% python3 -q
>>> import numpy as np
>>> np.set_printoptions(suppress=True, linewidth=140)
>>> rng = np.random.default_rng(54)
>>> theta = rng.uniform(0, 2 * np.pi, 27)
>>> q, _ = np.linalg.qr(np.array([[0.6, -1.4], [0.7, -1.3], [1.6, 0.4]]))
>>> E = 20 * np.c_[np.cos(theta), np.sin(theta)] @ q.T
>>> print(E.round(2))
[[-13.9  -12.68   6.78]
 [  7.97   8.87  16.06]
 [-11.93 -12.19 -10.44]
 [ 11.81  12.1   10.68]
 [-12.25 -12.45  -9.75]
 [  2.65   4.08  19.4 ]
 [ 14.49  13.79  -0.05]
 [-13.87 -13.59  -4.81]
 [ -0.02  -1.63 -19.93]
 [ -0.5   -2.08 -19.89]
 [  4.35   5.65  18.69]
 [ 14.15  13.02  -5.5 ]
 [-14.21 -13.76  -2.97]
 [-14.51 -13.74   0.77]
 [ 12.1   10.56 -11.92]
 [ -3.65  -1.89  19.57]
 [  8.72   6.96 -16.6 ]
 [ -1.65  -3.15 -19.68]
 [-14.18 -13.07   5.3 ]
 [ 14.46  13.8    0.51]
 [ 14.5   13.65  -1.82]
 [  8.51   6.74 -16.8 ]
 [-13.32 -13.23  -6.9 ]
 [ -8.44  -9.29 -15.57]
 [-10.97  -9.32  13.89]
 [ 13.61  13.43   5.87]
 [ -2.3   -3.76 -19.51]]
>>> cen = E - E.mean(axis=0)
>>> vecs = np.linalg.svd(cen)[2][:2]
>>> other = cen - cen @ vecs.T @ vecs
>>> print(np.linalg.norm(other, axis=1).round(6).argmax())
0
>>> print(np.round((cen @ vecs.T).std(axis=0), 2))
[15.28 12.67]
>>> print(np.unique(E.round(6), axis=0).shape)
(27, 3)
>>> print(np.round(E @ np.linalg.pinv(E) @ E, 2))
[[-13.9  -12.68   6.78]
 [  7.97   8.87  16.06]
 [-11.93 -12.19 -10.44]
 [ 11.81  12.1   10.68]
 [-12.25 -12.45  -9.75]
 [  2.65   4.08  19.4 ]
 [ 14.49  13.79  -0.05]
 [-13.87 -13.59  -4.81]
 [ -0.02  -1.63 -19.93]
 [ -0.5   -2.08 -19.89]
 [  4.35   5.65  18.69]
 [ 14.15  13.02  -5.5 ]
 [-14.21 -13.76  -2.97]
 [-14.51 -13.74   0.77]
 [ 12.1   10.56 -11.92]
 [ -3.65  -1.89  19.57]
 [  8.72   6.96 -16.6 ]
 [ -1.65  -3.15 -19.68]
 [-14.18 -13.07   5.3 ]
 [ 14.46  13.8    0.51]
 [ 14.5   13.65  -1.82]
 [  8.51   6.74 -16.8 ]
 [-13.32 -13.23  -6.9 ]
 [ -8.44  -9.29 -15.57]
 [-10.97  -9.32  13.89]
 [ 13.61  13.43   5.87]
 [ -2.3   -3.76 -19.51]]
>>> print(np.round(np.trace(np.linalg.pinv(E) @ E), 2))
2.0
>>> print(np.abs(np.diag(np.linalg.qr(E)[1])) > 1e-9)
[ True  True False]
>>> print(np.allclose(E[:-1].T @ np.linalg.lstsq(E[:-1].T, E[-1])[0], E[-1]))
True
>>> cent = E[[17, 5]].astype(float)
>>> for _ in range(4):
...     lab = np.linalg.norm(E[:, None] - cent, axis=-1).argmin(axis=1)
...     cent = np.array([E[lab == j].mean(axis=0) for j in range(2)])
... 
>>> print(lab)
[0 1 0 1 0 1 1 0 0 0 1 1 0 0 1 1 0 0 0 1 1 0 0 0 0 1 0]
>>> print(cent.round(2))
[[-7.18 -7.52 -8.51]
 [ 9.68  9.73  6.5 ]]
>>> print(np.abs(cent[1] - cent[0]).argmax())
1
>>> print(np.round(cent[1] - cent[0], 2))
[16.85 17.25 15.01]
>>> other = cent / np.sqrt((cent ** 2).mean(axis=1, keepdims=True))
>>> print(np.linalg.matrix_rank(cent - cent.mean(axis=1, keepdims=True)))
2
>>> d = np.linalg.norm(E[:, None] - E[None], axis=-1)
>>> print(d[:5, :5].round(2))
[[ 0.   32.07 17.35 35.92 16.61]
 [32.07  0.   39.27  7.35 39.1 ]
 [17.35 39.27  0.   40.    0.81]
 [35.92  7.35 40.    0.   39.99]
 [16.61 39.1   0.81 39.99  0.  ]]
>>> print(np.round(np.linalg.norm(E, axis=1), 2))
[20. 20. 20. 20. 20. 20. 20. 20. 20. 20. 20. 20. 20. 20. 20. 20. 20. 20. 20. 20. 20. 20. 20. 20. 20. 20. 20.]
>>> print(np.flatnonzero(d[24] < d.mean() / 2))
[ 0 15 18 24]
>>> print(d.mean(axis=1).argmax())
15
>>> print(d.shape)
(27, 27)
>>> print(np.unravel_index(d.round(6).argmax(), d.shape))
(np.int64(11), np.int64(18))
>>> f = np.array([-3, -2, 0])
>>> data = np.outer(rng.normal(size=13), f) + 0.02 * rng.normal(size=(13, 3))
>>> print(data.round(2) + 0)
[[-4.14 -2.77 -0.02]
 [-1.01 -0.65  0.  ]
 [ 0.99  0.65  0.01]
 [ 1.71  1.16  0.03]
 [-2.31 -1.53 -0.01]
 [-0.28 -0.16 -0.01]
 [ 1.67  1.1  -0.01]
 [ 2.07  1.37  0.01]
 [ 2.97  2.02  0.  ]
 [ 2.32  1.55 -0.03]
 [-1.13 -0.76 -0.01]
 [ 2.73  1.83  0.01]
 [ 3.42  2.28  0.02]]
>>> other = np.c_[data[:, :2] @ np.array([[1, 1], [3, 1]]), np.array([4, 5, 5, 5, 4, 1, 8, 6, 6, 9, 7, 5, 4])]
>>> print(other.round(2))
[[-12.46  -6.91   4.  ]
 [ -2.95  -1.65   5.  ]
 [  2.93   1.63   5.  ]
 [  5.18   2.86   5.  ]
 [ -6.91  -3.84   4.  ]
 [ -0.75  -0.44   1.  ]
 [  4.96   2.77   8.  ]
 [  6.18   3.44   6.  ]
 [  9.03   4.99   6.  ]
 [  6.96   3.86   9.  ]
 [ -3.4   -1.88   7.  ]
 [  8.23   4.57   5.  ]
 [ 10.28   5.71   4.  ]]
>>> print(np.round(np.linalg.norm(np.linalg.qr(data)[0].T @ other, axis=0) ** 2 / ((other ** 2).sum(axis=0) + 1e-12), 2))
[1.   1.   0.28]
>>> print(np.linalg.matrix_rank(np.c_[data, other]))
4
>>> print(np.round(np.linalg.norm(other - data @ np.linalg.lstsq(data, other)[0], axis=0), 2) + 0)
[ 0.    0.   17.24]
>>> print(np.linalg.matrix_rank(other))
3
